>>> import numpy as np
>>> from numpy import linalg as LA
>>> np.set_printoptions(precision=2, suppress=True, linewidth=160)
>>> J = np.loadtxt("mat.csv", delimiter=",")
>>> J
array([[  8.98,  -4.85,  -2.94, -22.83],
       [  6.94,  -2.83,  -1.13, -16.87],
       [  5.34,  -1.56,  -0.05, -12.61],
       [  4.04,  -0.76,   0.58,  -9.42],
       [  3.34,  -0.43,   0.81,  -7.83],
       [  1.81,   0.03,   1.  ,  -4.63],
       [  1.8 ,   0.04,   0.99,  -4.6 ],
       [  1.71,   0.05,   0.99,  -4.42],
       [  0.54,   0.06,   0.68,  -2.21],
       [  3.12,   4.42,   3.55,   5.3 ],
       [  5.09,   8.11,   6.96,   9.28],
       [  5.19,   8.3 ,   7.14,   9.49],
       [  6.65,  11.37,  10.04,  12.85]])
>>> C2 = np.cov(J, rowvar=False)
>>> C2
array([[  6.04,   0.49,   0.53,  -6.44],
       [  0.49,  23.43,  17.85,  49.46],
       [  0.53,  17.85,  13.69,  37.26],
       [ -6.44,  49.46,  37.26, 114.22]])
>>> round(np.corrcoef(J[:, 1], J[:, 2])[0, 1], 2)
np.float64(1.0)
>>> rng = np.random.default_rng(949408)
>>> A2 = J + rng.integers(-2, 3, (13, 3)) @ rng.integers(-2, 3, (3, 4))
>>> A2
array([[  0.98,  -5.85,  -2.94, -22.83],
       [  8.94,  -1.83,  -1.13, -17.87],
       [  9.34,   0.44,  -0.05, -12.61],
       [ -1.96,  -6.76,   0.58,  -8.42],
       [ -4.66,   1.57,   0.81,  -9.83],
       [  5.81,  -3.97,   1.  ,  -6.63],
       [  1.8 ,  -2.96,   0.99,  -6.6 ],
       [  1.71,  -5.95,   0.99,  -4.42],
       [  4.54,   2.06,   0.68,  -4.21],
       [  3.12,   7.42,   3.55,   1.3 ],
       [ 13.09,   6.11,   6.96,  11.28],
       [ 11.19,   5.3 ,   7.14,  12.49],
       [ 16.65,  10.37,  10.04,  15.85]])
>>> LA.svd(A2 - J, compute_uv=False)
array([20.63, 11.85,  6.32,  0.  ])
>>> LA.matrix_rank(A2 - J, tol=1e-8)
np.int64(3)
>>> A2 - J
array([[-8., -1.,  0.,  0.],
       [ 2.,  1.,  0., -1.],
       [ 4.,  2.,  0.,  0.],
       [-6., -6.,  0.,  1.],
       [-8.,  2.,  0., -2.],
       [ 4., -4.,  0., -2.],
       [ 0., -3.,  0., -2.],
       [ 0., -6.,  0.,  0.],
       [ 4.,  2.,  0., -2.],
       [ 0.,  3.,  0., -4.],
       [ 8., -2.,  0.,  2.],
       [ 6., -3.,  0.,  3.],
       [10., -1.,  0.,  3.]])
>>> U, sig, VT = LA.svd(J)
>>> np.argmax(sig[:-1] / (sig[1:] + 1e-6)) + 1
np.int64(3)
>>> A2 = U[:, :3] @ np.diag(sig[:3]) @ VT[:3]
>>> LA.matrix_rank(A2)
np.int64(3)
>>> np.round(np.abs(J - A2).max(), 2)
np.float64(0.0)
>>> A2
array([[  8.98,  -4.85,  -2.94, -22.83],
       [  6.94,  -2.83,  -1.13, -16.87],
       [  5.34,  -1.56,  -0.05, -12.61],
       [  4.04,  -0.76,   0.58,  -9.42],
       [  3.34,  -0.43,   0.81,  -7.83],
       [  1.81,   0.03,   1.  ,  -4.63],
       [  1.8 ,   0.04,   0.99,  -4.6 ],
       [  1.71,   0.05,   0.99,  -4.42],
       [  0.54,   0.06,   0.68,  -2.21],
       [  3.12,   4.42,   3.55,   5.3 ],
       [  5.09,   8.11,   6.96,   9.28],
       [  5.19,   8.3 ,   7.14,   9.49],
       [  6.65,  11.37,  10.04,  12.85]])
>>> U, sig, VT = LA.svd(A2, full_matrices=False)
>>> np.abs(VT[0])
array([0.12, 0.33, 0.23, 0.91])
>>> np.abs(U[:, 0]).round(6).argmax()
np.int64(0)
>>> feats = np.load("sample0.npy")
>>> feats
array([[-2.35, -1.79, -0.26,  0.45],
       [-1.04, -2.45, -0.97, -0.99],
       [ 2.21,  0.71, -1.67, -0.91],
       [ 1.94,  0.75, -0.99, -1.92],
       [-2.78,  0.12,  0.98, -0.52],
       [-1.07,  2.09, -1.82, -0.41],
       [ 1.37, -1.98, -0.8 , -1.59],
       [ 2.38, -0.89,  1.59, -0.03],
       [-2.39,  0.39, -1.55, -0.87],
       [-1.54, -0.63, -0.05, -2.5 ]])
>>> Xs = J - J.mean(axis=0)
>>> U, sig, VT = LA.svd(Xs, full_matrices=False)
>>> LA.matrix_rank(Xs)
np.int64(3)
>>> round(float((sig ** 2).sum() ** 2 / (sig ** 4).sum()), 2)
1.12
>>> (np.sign(U[:, 0]) == np.sign(U[0, 0])).astype(int)
array([1, 1, 1, 1, 1, 1, 1, 1, 0, 0, 0, 0, 0])
>>> hat = feats @ LA.solve(feats.T @ feats, feats.T)
>>> np.round(LA.eigvalsh(hat), 2) + 0
array([0., 0., 0., 0., 0., 0., 1., 1., 1., 1.])
>>> np.diag(hat)
array([0.37, 0.44, 0.34, 0.38, 0.43, 0.41, 0.4 , 0.35, 0.29, 0.59])
>>> hat @ feats[:, 3]
array([ 0.45, -0.99, -0.91, -1.92, -0.52, -0.41, -1.59, -0.03, -0.87, -2.5 ])
>>> np.allclose(hat @ hat, hat)
True
>>> LA.matrix_rank(np.eye(10) - hat)
np.int64(6)
>>> d = LA.norm(feats[:, None] - feats[None], axis=-1)
>>> d.mean(axis=1).argmax()
np.int64(7)
>>> (d + 1e9 * np.eye(10)).round(6).argmin(axis=1)
array([1, 0, 3, 2, 0, 8, 1, 6, 5, 8])
>>> d.shape
(10, 10)
>>> d[:5, :5]
array([[0.  , 2.17, 5.56, 5.57, 2.51],
       [2.17, 0.  , 4.59, 4.47, 3.7 ],
       [5.56, 4.59, 0.  , 1.25, 5.69],
       [5.57, 4.47, 1.25, 0.  , 5.34],
       [2.51, 3.7 , 5.69, 5.34, 0.  ]])
>>> np.flatnonzero(d[4] < d.mean() / 2)
array([4])
>>> LA.norm(feats - feats.mean(axis=0), axis=1)
array([2.85, 2.24, 2.97, 2.75, 2.96, 2.91, 2.44, 3.61, 2.41, 2.06])
>>> feats.ravel(order="F")
array([-2.35, -1.04,  2.21,  1.94, -2.78, -1.07,  1.37,  2.38, -2.39, -1.54, -1.79, -2.45,  0.71,  0.75,  0.12,  2.09, -1.98, -0.89,  0.39, -0.63, -0.26,
       -0.97, -1.67, -0.99,  0.98, -1.82, -0.8 ,  1.59, -1.55, -0.05,  0.45, -0.99, -0.91, -1.92, -0.52, -0.41, -1.59, -0.03, -0.87, -2.5 ])
>>> T = feats.reshape(10, 2, -1)
>>> T[:, 0]
array([[-2.35, -1.79],
       [-1.04, -2.45],
       [ 2.21,  0.71],
       [ 1.94,  0.75],
       [-2.78,  0.12],
       [-1.07,  2.09],
       [ 1.37, -1.98],
       [ 2.38, -0.89],
       [-2.39,  0.39],
       [-1.54, -0.63]])
>>> np.einsum("ihd,jhd->hij", T, T).shape
(2, 10, 10)
>>> T.shape
(10, 2, 2)
>>> K = np.eye(4, dtype=int)[rng.permutation(4)]
>>> K
array([[0, 0, 0, 1],
       [0, 0, 1, 0],
       [0, 1, 0, 0],
       [1, 0, 0, 0]])
>>> ev, evecs = LA.eig(K)
>>> np.sort(LA.eigvals(LA.inv(K)))
array([-1., -1.,  1.,  1.])
>>> np.sort(LA.eigvals(K @ K))
array([1., 1., 1., 1.])
>>> K @ evecs[:, 0] - ev[0] * evecs[:, 0]
array([0., 0., 0., 0.])
>>> K @ np.ones(4)
array([1., 1., 1., 1.])
>>> LA.matrix_power(K, 2)
array([[1, 0, 0, 0],
       [0, 1, 0, 0],
       [0, 0, 1, 0],
       [0, 0, 0, 1]])
>>> K.sum(axis=1)
array([1, 1, 1, 1])
>>> np.sort(np.abs(LA.eigvals(K)))[::-1]
array([1., 1., 1., 1.])
>>> LA.matrix_power(K, 100)
array([[1, 0, 0, 0],
       [0, 1, 0, 0],
       [0, 0, 1, 0],
       [0, 0, 0, 1]])
>>> p = np.eye(4)[0]
>>> for _ in range(4):
...     p = p @ K
...     print(p.round(2))
... 
[0. 0. 0. 1.]
[1. 0. 0. 0.]
[0. 0. 0. 1.]
[1. 0. 0. 0.]
>>> ev, evecs = LA.eigh(K)
>>> vec = np.array([-2, -4, 3, -5])
>>> LA.eigvalsh(K[1:, 1:])
array([-1.,  0.,  1.])
>>> np.round(evecs * np.abs(ev) @ evecs.T, 2) + 0
array([[1., 0., 0., 0.],
       [0., 1., 0., 0.],
       [0., 0., 1., 0.],
       [0., 0., 0., 1.]])
>>> round(vec @ K @ vec / (vec @ vec), 2), ev[0], ev[-1]
(np.float64(-0.07), np.float64(-1.0), np.float64(1.0))
>>> vec = np.array([3, -1, 0, 2])
>>> a = np.maximum(K @ vec, 0)
>>> np.tanh(K @ vec)
array([ 0.96,  0.  , -0.76,  1.  ])
>>> np.maximum(K @ vec, 0) - np.maximum(-K @ vec, 0)
array([ 2,  0, -1,  3])
>>> m1 = np.loadtxt("dump.csv", delimiter=",")
>>> m1
array([[ 0.08,  0.08, -0.25,  0.08],
       [ 0.08,  0.08, -0.25,  0.08],
       [-0.25, -0.25,  0.75, -0.25],
       [ 0.08,  0.08, -0.25,  0.08]])
>>> U, sig, VT = LA.svd(m1)
>>> evecs = VT[:(sig > 1e-8).sum()]
>>> vec = m1[3] + -2 * m1[1] + rng.integers(2) * np.eye(4)[0]
>>> vec
array([-0.08, -0.08,  0.25, -0.08])
>>> np.round(LA.norm(vec - evecs.T @ evecs @ vec), 2)
np.float64(0.0)
>>> evecs.T @ evecs
array([[ 0.08,  0.08, -0.25,  0.08],
       [ 0.08,  0.08, -0.25,  0.08],
       [-0.25, -0.25,  0.75, -0.25],
       [ 0.08,  0.08, -0.25,  0.08]])
>>> vec = np.array([1, 2, 3, -1])
>>> y = feats @ vec
>>> coef, lr = np.zeros(4), 1 / LA.norm(feats, 2) ** 2
>>> for i in range(25):
...     coef -= lr * feats.T @ (feats @ coef - y)
...     if i % 5 == 0: print(i, round(LA.norm(feats @ coef - y), 2))
... 
0 7.69
5 2.95
10 1.24
15 0.52
20 0.22
>>> np.round(LA.cond(feats), 2)
np.float64(2.51)
>>> vec = np.array([2, 2, 0, 5])
>>> np.eye(4) - m1
array([[ 0.92, -0.08,  0.25, -0.08],
       [-0.08,  0.92,  0.25, -0.08],
       [ 0.25,  0.25,  0.25,  0.25],
       [-0.08, -0.08,  0.25,  0.92]])
>>> m1 @ vec
array([ 0.75,  0.75, -2.25,  0.75])
>>> np.round(LA.norm(m1, 2) / LA.norm(m1), 2)
np.float64(1.0)
>>> LA.matrix_rank(m1, rtol=0.1)
np.int64(1)
>>> np.argsort(-LA.norm(m1, axis=0).round(6), kind="stable")[:3]
array([2, 0, 1])
>>> [round(float(x), 2) for x in LA.svd(m1, compute_uv=False)[:3]]
[1.0, 0.0, 0.0]
>>> labels = rng.permutation(4)
>>> labels
array([1, 2, 3, 0])
>>> A2 = m1[labels][:, labels]
>>> np.diag(A2)
array([0.08, 0.75, 0.08, 0.08])
>>> np.round(np.sort(np.abs(LA.eigvals(A2))), 2) + 0
array([0., 0., 0., 1.])
>>> r0 = np.array([-8, 6, -6, 5, -9, 9]) + 0.5
>>> E = np.eye(6) - 2 * np.outer(r0, r0) / (r0 @ r0)
>>> E
array([[ 0.65,  0.3 , -0.26,  0.26, -0.4 ,  0.44],
       [ 0.3 ,  0.74,  0.22, -0.22,  0.34, -0.38],
       [-0.26,  0.22,  0.81,  0.19, -0.29,  0.33],
       [ 0.26, -0.22,  0.19,  0.81,  0.29, -0.33],
       [-0.4 ,  0.34, -0.29,  0.29,  0.55,  0.5 ],
       [ 0.44, -0.38,  0.33, -0.33,  0.5 ,  0.44]])
>>> LA.norm(E, axis=1)
array([1., 1., 1., 1., 1., 1.])
>>> round(LA.norm(E[4] - E[3]), 2)
np.float64(1.41)
>>> round(LA.norm(E, 1), 2), round(float(LA.norm(E, np.inf)), 2)
(np.float64(2.42), 2.42)
>>> round(LA.norm(E) ** 2 / LA.norm(E, 2) ** 2, 2)
np.float64(6.0)
>>> E[4] @ E[3]
np.float64(0.0)
>>> r0, v = m1[2], m1[0]
>>> r0 @ r0
np.float64(0.75)
>>> p = (r0 @ v) / (r0 @ r0) * r0
>>> np.outer(r0, v)
array([[-0.02, -0.02,  0.06, -0.02],
       [-0.02, -0.02,  0.06, -0.02],
       [ 0.06,  0.06, -0.19,  0.06],
       [-0.02, -0.02,  0.06, -0.02]])
>>> (v - p) @ r0
np.float64(0.0)
>>> v - p
array([0., 0., 0., 0.])
>>> LA.matrix_rank(np.outer(r0, v))
np.int64(1)
>>> p
array([ 0.08,  0.08, -0.25,  0.08])
>>> labels = rng.permutation(6)
>>> labels
array([2, 4, 3, 5, 0, 1])
>>> A2 = E[labels][:, labels]
>>> np.diag(A2)
array([0.81, 0.55, 0.81, 0.44, 0.65, 0.74])
>>> A2
array([[ 0.81, -0.29,  0.19,  0.33, -0.26,  0.22],
       [-0.29,  0.55,  0.29,  0.5 , -0.4 ,  0.34],
       [ 0.19,  0.29,  0.81, -0.33,  0.26, -0.22],
       [ 0.33,  0.5 , -0.33,  0.44,  0.44, -0.38],
       [-0.26, -0.4 ,  0.26,  0.44,  0.65,  0.3 ],
       [ 0.22,  0.34, -0.22, -0.38,  0.3 ,  0.74]])
>>> F = np.load("arr.npy")
>>> F
array([[ 0.24,  1.85, -0.11,  1.03,  1.7 ,  2.53],
       [ 0.04, -0.78, -1.04,  2.3 , -0.68,  3.37],
       [ 0.1 , -3.21, -1.37, -0.87, -0.58,  0.4 ],
       [-0.41, -5.66, -7.19,  0.52,  0.74,  1.39]])
>>> C2 = F.T @ F
>>> np.allclose(C2, C2.T)
True
>>> np.round(LA.eigvalsh(C2)[::-1], 2) + 0
array([99.95, 25.  ,  6.23,  1.56,  0.  ,  0.  ])
>>> np.diag(C2)
array([ 0.24, 46.37, 54.67,  7.38,  4.24, 19.85])
>>> arr = np.load("run10.npy")
>>> arr
array([[-2, -1,  0,  1,  1, -2],
       [ 0,  1, -2,  2,  1,  2],
       [ 0,  1, -2,  2,  1,  2],
       [-1,  0, -2,  2,  2,  0]])
>>> rk = LA.matrix_rank(arr)
>>> rk
np.int64(3)
>>> ns = LA.svd(arr)[2][rk:].T
>>> LA.matrix_rank(arr.T @ arr), LA.matrix_rank(arr @ arr.T)
(np.int64(3), np.int64(3))
>>> ns @ ns.T
array([[ 0.42, -0.09,  0.15,  0.42, -0.06, -0.19],
       [-0.09,  0.84,  0.06, -0.09,  0.1 , -0.32],
       [ 0.15,  0.06,  0.51,  0.15,  0.43,  0.11],
       [ 0.42, -0.09,  0.15,  0.42, -0.06, -0.19],
       [-0.06,  0.1 ,  0.43, -0.06,  0.46,  0.21],
       [-0.19, -0.32,  0.11, -0.19,  0.21,  0.36]])
>>> [int(LA.matrix_rank(arr[:i])) for i in range(1, len(arr) + 1)]
[1, 2, 2, 3]
>>> np.round(arr @ ns, 2) + 0
array([[0., 0., 0.],
       [0., 0., 0.],
       [0., 0., 0.],
       [0., 0., 0.]])
>>> ns.shape
(6, 3)
>>> data = np.array([[-2, 2, -1, 2, -2, -1, -1, -1],
...     [-1, 0, 0, 1, -2, 0, 0, 0],
...     [-2, 0, 2, 1, 1, 2, 0, -2],
...     [1, 1, -2, 0, 2, -1, -2, -1],
...     [-1, 0, 0, 1, -2, 0, 0, 0]])
>>> data
array([[-2,  2, -1,  2, -2, -1, -1, -1],
       [-1,  0,  0,  1, -2,  0,  0,  0],
       [-2,  0,  2,  1,  1,  2,  0, -2],
       [ 1,  1, -2,  0,  2, -1, -2, -1],
       [-1,  0,  0,  1, -2,  0,  0,  0]])
>>> rk = LA.matrix_rank(data)
>>> rk
np.int64(4)
>>> ns = LA.svd(data)[2][rk:].T
>>> LA.matrix_rank(data.T @ data), LA.matrix_rank(data @ data.T)
(np.int64(4), np.int64(4))
>>> np.allclose(data @ ns, 0)
True
>>> ns @ ns.T
array([[ 0.55,  0.25,  0.22,  0.24, -0.15,  0.09,  0.08, -0.2 ],
       [ 0.25,  0.31,  0.04, -0.02, -0.14,  0.34, -0.1 ,  0.06],
       [ 0.22,  0.04,  0.52,  0.06, -0.08, -0.27, -0.34,  0.02],
       [ 0.24, -0.02,  0.06,  0.7 ,  0.23, -0.07,  0.2 ,  0.22],
       [-0.15, -0.14, -0.08,  0.23,  0.19, -0.08,  0.06,  0.21],
       [ 0.09,  0.34, -0.27, -0.07, -0.08,  0.61,  0.02,  0.18],
       [ 0.08, -0.1 , -0.34,  0.2 ,  0.06,  0.02,  0.52, -0.27],
       [-0.2 ,  0.06,  0.02,  0.22,  0.21,  0.18, -0.27,  0.61]])
